% ipython --no-banner

In [1]: import numpy as np

In [2]: np.set_printoptions(precision=2, suppress=True, linewidth=100, floatmode="fixed")

In [3]: W0 = np.array([[0, 6, 3, 4], [-6, 0, -3, -6], [-3, 3, 0, 4], [-4, 6, -4, 0]])

In [4]: # skew, so no eigenvalue has a real part

In [5]: A2 = W0 / np.sqrt((W0 ** 2).mean(axis=1, keepdims=True))

In [6]: print(np.linalg.matrix_rank(W0 - W0.mean(axis=1, keepdims=True)))
3

In [7]: print(np.linalg.matrix_rank(A2) == np.linalg.matrix_rank(W0))
True

In [8]: print(A2[3])
[-0.97  1.46 -0.97  0.00]

In [9]: A2 = np.array([[2, -1, -2], [3, 2, 1]])

In [10]: W2 = np.kron(A2, W0)

In [11]: print(W2)
[[  0  12   6   8   0  -6  -3  -4   0 -12  -6  -8]
 [-12   0  -6 -12   6   0   3   6  12   0   6  12]
 [ -6   6   0   8   3  -3   0  -4   6  -6   0  -8]
 [ -8  12  -8   0   4  -6   4   0   8 -12   8   0]
 [  0  18   9  12   0  12   6   8   0   6   3   4]
 [-18   0  -9 -18 -12   0  -6 -12  -6   0  -3  -6]
 [ -9   9   0  12  -6   6   0   8  -3   3   0   4]
 [-12  18 -12   0  -8  12  -8   0  -4   6  -4   0]]

In [12]: print(np.linalg.matrix_rank(W2))
8

In [13]: print(W2.shape)
(8, 12)

In [14]: def softmax(z):
    ...:     e = np.exp(z - z.max(axis=-1, keepdims=True))
    ...:     return e / e.sum(axis=-1, keepdims=True)
    ...: 

In [15]: print(np.round(softmax(W0[0] + -1), 2) + 0)
[0.00 0.84 0.04 0.11]

In [16]: print(np.round(softmax(W0[0]), 2) + 0)
[0.00 0.84 0.04 0.11]

In [17]: print(np.round(softmax(10 * W0[0]), 2) + 0)
[0.00 1.00 0.00 0.00]

In [18]: print(softmax(W0).sum(axis=1))
[1.00 1.00 1.00 1.00]

In [19]: S = W0 @ W0.T / np.sqrt(4)

In [20]: print(np.round(softmax(S), 2) + 0)
[[1.00 0.00 0.00 0.00]
 [0.00 1.00 0.00 0.00]
 [0.47 0.00 0.47 0.06]
 [0.00 0.00 0.00 1.00]]

In [21]: print(np.round(softmax(S + np.triu(np.full(S.shape, -np.inf), 1)), 2) + 0)
[[1.00 0.00 0.00 0.00]
 [0.00 1.00 0.00 0.00]
 [0.50 0.00 0.50 0.00]
 [0.00 0.00 0.00 1.00]]

In [22]: print(np.round(softmax(S)[0] @ W0, 2) + 0)
[0.00 6.00 3.00 4.00]

In [23]: print(softmax(S).round(6).argmax(axis=1))
[0 1 0 3]

In [24]: arr = np.load("block4.npy")

In [25]: print(arr)
[[ 2.04 -1.11 -1.01]
 [ 1.96 -0.94 -0.93]
 [ 1.94 -0.99 -1.03]
 [ 1.93 -0.94 -0.93]
 [ 1.98 -0.98 -0.99]
 [ 1.99 -1.03 -1.02]
 [ 1.91 -0.97 -0.99]
 [ 2.01 -0.95 -0.92]
 [ 1.90 -1.15 -0.96]
 [ 2.10 -1.07 -1.08]
 [ 2.01 -1.03 -1.02]
 [ 2.06 -0.96 -0.92]
 [ 1.95 -1.01 -1.01]
 [ 2.04  0.99  2.97]
 [ 1.98  1.03  2.91]
 [ 1.98  1.04  2.94]
 [ 1.98  1.07  3.06]
 [ 1.96  0.92  3.06]
 [ 2.13  1.05  3.01]
 [ 2.00  0.96  2.99]
 [ 1.98  0.93  2.91]
 [ 2.02  1.05  2.99]
 [ 1.99  0.96  3.14]
 [ 2.00  0.99  3.03]
 [ 2.05  1.07  2.90]
 [ 1.95  0.96  2.98]]

In [26]: O, vecs = np.linalg.qr(arr[:, :1])[0], np.linalg.qr(arr[:, 1:])[0]

In [27]: s = np.linalg.svd(O.T @ vecs, compute_uv=False)

In [28]: print((s > 0.9).sum())
1

In [29]: print(s)
[0.99]

In [30]: data = np.loadtxt("m.csv", delimiter=",")

In [31]: print(data)
[[-4.00  0.00  5.00  2.00 -5.00]
 [ 1.00  0.00 -4.00 -5.00  2.00]
 [ 1.00  0.00 -4.00 -5.00  2.00]]

In [32]: x0 = np.array([-2, 1, 2, 0, 0])

In [33]: print(data @ (2 * x0))
[ 36.00 -20.00 -20.00]

In [34]: print(data @ np.ones(5))
[-2.00 -6.00 -6.00]

In [35]: print(data @ x0)
[ 18.00 -10.00 -10.00]

In [36]: U, s, Vh = np.linalg.svd(data)

In [37]: vecs = Vh[:(s > 1e-8).sum()]

In [38]: rng = np.random.default_rng(28255)

In [39]: x0 = data[2] + 2 * data[1] + rng.integers(2) * np.eye(5)[2]

In [40]: print(x0)
[  3.00   0.00 -12.00 -15.00   6.00]

In [41]: print(np.allclose(vecs.T @ vecs @ x0, x0))
True

In [42]: print(np.round(np.diag(vecs.T @ vecs), 2) + 0)
[0.35 0.00 0.40 0.82 0.43]

In [43]: print(np.round(np.linalg.norm(x0 - vecs.T @ vecs @ x0), 2))
0.0
